$ python -q
>>> import numpy as np
>>> np.set_printoptions(precision=2, suppress=True, linewidth=200, legacy="1.25")
>>> A = np.array([[-13.35, 3.23, 0.39],
...     [-12.47, 3.03, -0.02],
...     [3.44, 6.98, 19.33],
...     [3.34, 5.03, 18.36],
...     [3.05, 5.59, 17.35],
...     [2.69, 3.98, 17.83],
...     [-12.89, 2.88, 1.36],
...     [5.39, 4.76, 18.18],
...     [-14.11, 0.72, -0.45],
...     [-13.23, 1.11, -0.16],
...     [-12.21, 2.87, -1.4],
...     [-11.47, 3.16, -2.51],
...     [-12.12, 2.14, 0.51],
...     [-13.85, 4.31, 0.14],
...     [3.06, 5.12, 18.9],
...     [4.43, 4.9, 17.69],
...     [2.66, 7.74, 18.42],
...     [-12.7, 1.73, 0.45],
...     [-12.93, 2.44, 0.78]])
>>> B = np.c_[A[:, :2] @ np.array([[3, -3], [-3, -4]]), np.array([6, 3, 4, 7, 7, -7, -5, -3, -8, 3, 4, -7, -8, 3, 0, -5, 9, -3, -7])]
>>> B
array([[-49.74,  27.13,   6.  ],
       [-46.5 ,  25.29,   3.  ],
       [-10.62, -38.24,   4.  ],
       [ -5.07, -30.14,   7.  ],
       [ -7.62, -31.51,   7.  ],
       [ -3.87, -23.99,  -7.  ],
       [-47.31,  27.15,  -5.  ],
       [  1.89, -35.21,  -3.  ],
       [-44.49,  39.45,  -8.  ],
       [-43.02,  35.25,   3.  ],
       [-45.24,  25.15,   4.  ],
       [-43.89,  21.77,  -7.  ],
       [-42.78,  27.8 ,  -8.  ],
       [-54.48,  24.31,   3.  ],
       [ -6.18, -29.66,   0.  ],
       [ -1.41, -32.89,  -5.  ],
       [-15.24, -38.94,   9.  ],
       [-43.29,  31.18,  -3.  ],
       [-46.11,  29.03,  -7.  ]])
>>> np.round(np.linalg.norm(B - A @ np.linalg.lstsq(A, B)[0], axis=0), 2) + 0
array([ 0.  ,  0.  , 20.95])
>>> np.round(np.linalg.lstsq(A, B[:, 0])[0], 2) + 0
array([ 3., -3.,  0.])
>>> Xc = (A - A.mean(axis=0)) / A.std(axis=0)
>>> Xc.std(axis=0)
array([1., 1., 1.])
>>> np.argwhere(np.abs(Xc) > 2)
array([[16,  1]])
>>> b = np.linalg.lstsq(np.delete(Xc, 0, axis=1), Xc[:, 0])[0]
>>> b.round(2) + 0
array([0.  , 0.99])
>>> np.abs(b).argmax()
1
>>> J = np.load("m.npy")
>>> J
array([[-0.4, -0.8, -1. ],
       [-0.1,  1.5,  1.3],
       [ 0.2, -0.7,  0. ],
       [-0.2,  0.5,  1.6],
       [-0.9,  0.2, -0.8],
       [-1.5,  0.1,  0.3],
       [-0.5, -1.1, -0.6],
       [ 0.7, -0.6,  1.4],
       [-0.4, -1.4,  1.2],
       [-1.1, -0.6, -1.3],
       [-1.5,  1. ,  2. ],
       [ 2.3, -0.2,  1. ],
       [ 0.2, -1.2, -1.2]])
>>> B = np.c_[J[:, :1] @ np.array([[9]]), np.array([2, 2, 9, 6, 4, 5, 0, 6, 2, 6, 1, 3, 4])]
>>> B
array([[ -3.6,   2. ],
       [ -0.9,   2. ],
       [  1.8,   9. ],
       [ -1.8,   6. ],
       [ -8.1,   4. ],
       [-13.5,   5. ],
       [ -4.5,   0. ],
       [  6.3,   6. ],
       [ -3.6,   2. ],
       [ -9.9,   6. ],
       [-13.5,   1. ],
       [ 20.7,   3. ],
       [  1.8,   4. ]])
>>> np.linalg.norm(np.linalg.qr(J)[0].T @ B, axis=0) ** 2 / ((B ** 2).sum(axis=0) + 1e-12)
array([1.  , 0.24])
>>> np.round(np.linalg.lstsq(J, B[:, 0])[0], 2) + 0
array([9., 0., 0.])
>>> proj = B @ np.linalg.solve(B.T @ B, B.T)
>>> proj @ B[:, 0]
array([ -3.6,  -0.9,   1.8,  -1.8,  -8.1, -13.5,  -4.5,   6.3,  -3.6,  -9.9, -13.5,  20.7,   1.8])
>>> np.round(np.linalg.eigvalsh(proj), 2) + 0
array([0., 0., 0., 0., 0., 0., 0., 0., 0., 0., 0., 1., 1.])
>>> np.linalg.matrix_rank(np.eye(13) - proj)
11
>>> vec = np.array([3, 1, 2])
>>> target = J @ vec
>>> np.linalg.solve(J.T @ J, J.T @ target)
array([3., 1., 2.])
>>> np.round(np.linalg.pinv(J) @ J, 2) + 0
array([[1., 0., 0.],
       [0., 1., 0.],
       [0., 0., 1.]])
>>> rng = np.random.default_rng(79)
>>> target = target + 0.3 * rng.normal(size=13)
>>> target
array([-3.81,  3.58,  0.02,  2.94, -3.71, -3.8 , -4.35,  4.47, -0.38, -6.3 ,  0.67,  8.56, -2.79])
>>> b, *_ = np.linalg.lstsq(J, target)
>>> round(np.linalg.norm(target - J @ b), 2)
0.82
>>> np.round(J.T @ (target - J @ b), 2) + 0
array([0., 0., 0.])
>>> X = np.load("data.npy")
>>> X
array([[ 2,  0,  0],
       [-1,  0,  0],
       [ 0, -1,  2]])
>>> [round(float(x), 2) for x in np.linalg.svd(X, compute_uv=False)[:3]]
[2.24, 2.24, 0.0]
>>> np.argsort(-np.linalg.norm(X, axis=0).round(6), kind="stable")[:3]
array([0, 2, 1])
>>> round(np.linalg.norm(X, 2) / np.linalg.norm(X), 2)
0.71
>>> np.linalg.cond(X) > 100
True
>>> round(np.abs(np.linalg.eigvals(X)).max(), 2)
2.0
>>> np.allclose(X @ X.T, X.T @ X)
False
>>> np.allclose(X, X.T)
False
>>> (X - X.T) / 2
array([[ 0. ,  0.5,  0. ],
       [-0.5,  0. ,  0.5],
       [ 0. , -0.5,  0. ]])
>>> np.trace(X)
4
>>> np.linalg.matrix_power(X, 4)
array([[16,  0,  0],
       [-8,  0,  0],
       [12, -8, 16]])
>>> X @ X
array([[ 4,  0,  0],
       [-2,  0,  0],
       [ 1, -2,  4]])
>>> r = np.linalg.matrix_rank(X)
>>> r
2
>>> null = np.linalg.svd(X)[2][r:].T
>>> [int(np.linalg.matrix_rank(X[:, :j + 1])) for j in range(3)]
[1, 2, 2]
>>> np.allclose(X @ null, 0)
True
>>> [int(np.linalg.matrix_rank(X[:i])) for i in range(1, len(X) + 1)]
[1, 1, 2]
>>> np.linalg.matrix_rank(X.T @ X), np.linalg.matrix_rank(X @ X.T)
(2, 2)
>>> round(np.linalg.norm(X, "nuc"), 2)
4.47
>>> np.round(np.linalg.norm(X, 1), 2), np.round(np.linalg.norm(X, np.inf), 2)
(3.0, 3.0)
>>> proj = np.triu(np.array([[0, -2, 0], [-1, -2, -2], [-1, -3, 0]]), 1) + np.eye(3)
>>> B = proj @ X @ np.linalg.inv(proj)
>>> proj @ X - X @ proj
array([[ 2.,  4.,  0.],
       [ 0.,  0., -4.],
       [ 0.,  0., -2.]])
>>> np.linalg.matrix_rank(B)
2
>>> np.round(np.linalg.det(B), 2)
0.0
